% python3 -q
>>> import numpy as np
>>> np.set_printoptions(precision=1, suppress=True, linewidth=140, legacy="1.25")
>>> rnd = lambda a: np.round(a, 1) + 0
>>> m1 = np.loadtxt("x.csv", delimiter=",")
>>> m1
array([[ 3.,  3.,  3.,  1.,  3.,  1.],
       [ 4.,  6.,  3.,  4.,  3.,  6.],
       [ 8.,  9.,  6.,  9.,  7., 11.],
       [11.,  9.,  7., 14., 12., 11.],
       [15., 11.,  9., 19., 16., 11.],
       [15., 14., 13., 21., 17., 12.],
       [18., 16., 16., 22., 19., 16.],
       [19., 18., 19., 23., 21., 21.],
       [23., 23., 23., 26., 21., 25.],
       [24., 27., 26., 28., 23., 27.],
       [29., 31., 28., 29., 25., 28.],
       [29., 35., 31., 31., 28., 32.],
       [34., 37., 32., 33., 31., 35.],
       [39., 40., 32., 34., 32., 39.],
       [41., 44., 35., 36., 37., 40.],
       [45., 47., 36., 36., 39., 41.],
       [46., 48., 41., 40., 43., 42.],
       [48., 52., 46., 43., 48., 45.]])
>>> rng = np.random.default_rng(671890)
>>> M2 = m1 + rng.integers(-2, 3, (18, 1)) @ rng.integers(-2, 3, (1, 6))
>>> M2
array([[ 3.,  3.,  3.,  1.,  3.,  1.],
       [ 2.,  4.,  1.,  2.,  3.,  8.],
       [ 6.,  7.,  4.,  7.,  7., 13.],
       [11.,  9.,  7., 14., 12., 11.],
       [16., 12., 10., 20., 16., 10.],
       [15., 14., 13., 21., 17., 12.],
       [19., 17., 17., 23., 19., 15.],
       [17., 16., 17., 21., 21., 23.],
       [24., 24., 24., 27., 21., 24.],
       [22., 25., 24., 26., 23., 29.],
       [29., 31., 28., 29., 25., 28.],
       [31., 37., 33., 33., 28., 30.],
       [36., 39., 34., 35., 31., 33.],
       [37., 38., 30., 32., 32., 41.],
       [41., 44., 35., 36., 37., 40.],
       [45., 47., 36., 36., 39., 41.],
       [48., 50., 43., 42., 43., 40.],
       [48., 52., 46., 43., 48., 45.]])
>>> np.abs(M2 - m1).sum(axis=1)
array([ 0., 10., 10.,  0.,  5.,  0.,  5., 10.,  5., 10.,  0., 10., 10., 10.,  0.,  0., 10.,  0.])
>>> np.linalg.matrix_rank(M2 - m1, tol=1e-8)
1
>>> Xc = m1 - m1.mean(axis=0)
>>> Uu, s, Vh = np.linalg.svd(Xc, full_matrices=False)
>>> (np.sign(Uu[:, 0]) == np.sign(Uu[0, 0])).astype(int)
array([1, 1, 1, 1, 1, 1, 1, 1, 1, 0, 0, 0, 0, 0, 0, 0, 0, 0])
>>> rnd((s ** 2).sum() ** 2 / (s ** 4).sum())
1.0
>>> np.abs(Vh[0]).argmax()
1
>>> np.abs(Uu[:, 0]).argmax()
17
>>> np.linalg.matrix_rank(Xc)
6
>>> rnd(s)
array([139.7,  13.4,   9.7,   7.5,   3.9,   2.9])
>>> rnd(s ** 2 / (s ** 2).sum())
array([1., 0., 0., 0., 0., 0.])
>>> rnd(Vh[0] * np.sign(Vh[0, np.abs(Vh[0]).argmax()]))
array([0.4, 0.5, 0.4, 0.3, 0.4, 0.4])
>>> Xc = (m1 - m1.mean(axis=0)) / m1.std(axis=0)
>>> np.argwhere(np.abs(Xc) > 2)
array([[0, 3]])
>>> Xc.std(axis=0)
array([1., 1., 1., 1., 1., 1.])
>>> c = np.linalg.lstsq(np.delete(Xc, 3, axis=1), Xc[:, 3])[0]
>>> np.abs(c).argmax()
1
>>> C2 = np.cov(m1, rowvar=False)
>>> rnd(np.polyfit(m1[:, 4], m1[:, 5], 1))
array([1. , 0.3])
>>> rnd(np.corrcoef(m1[:, 4], m1[:, 5])[0, 1])
1.0
>>> rnd(np.corrcoef(m1.T))
array([[1., 1., 1., 1., 1., 1.],
       [1., 1., 1., 1., 1., 1.],
       [1., 1., 1., 1., 1., 1.],
       [1., 1., 1., 1., 1., 1.],
       [1., 1., 1., 1., 1., 1.],
       [1., 1., 1., 1., 1., 1.]])
>>> np.argwhere(np.triu(np.abs(np.corrcoef(m1.T)) > 0.8, 1))
array([[0, 1],
       [0, 2],
       [0, 3],
       [0, 4],
       [0, 5],
       [1, 2],
       [1, 3],
       [1, 4],
       [1, 5],
       [2, 3],
       [2, 4],
       [2, 5],
       [3, 4],
       [3, 5],
       [4, 5]])
>>> rnd(np.linalg.eigvalsh(C2)[::-1])
array([1147.7,   10.5,    5.6,    3.3,    0.9,    0.5])
>>> C2.shape
(6, 6)
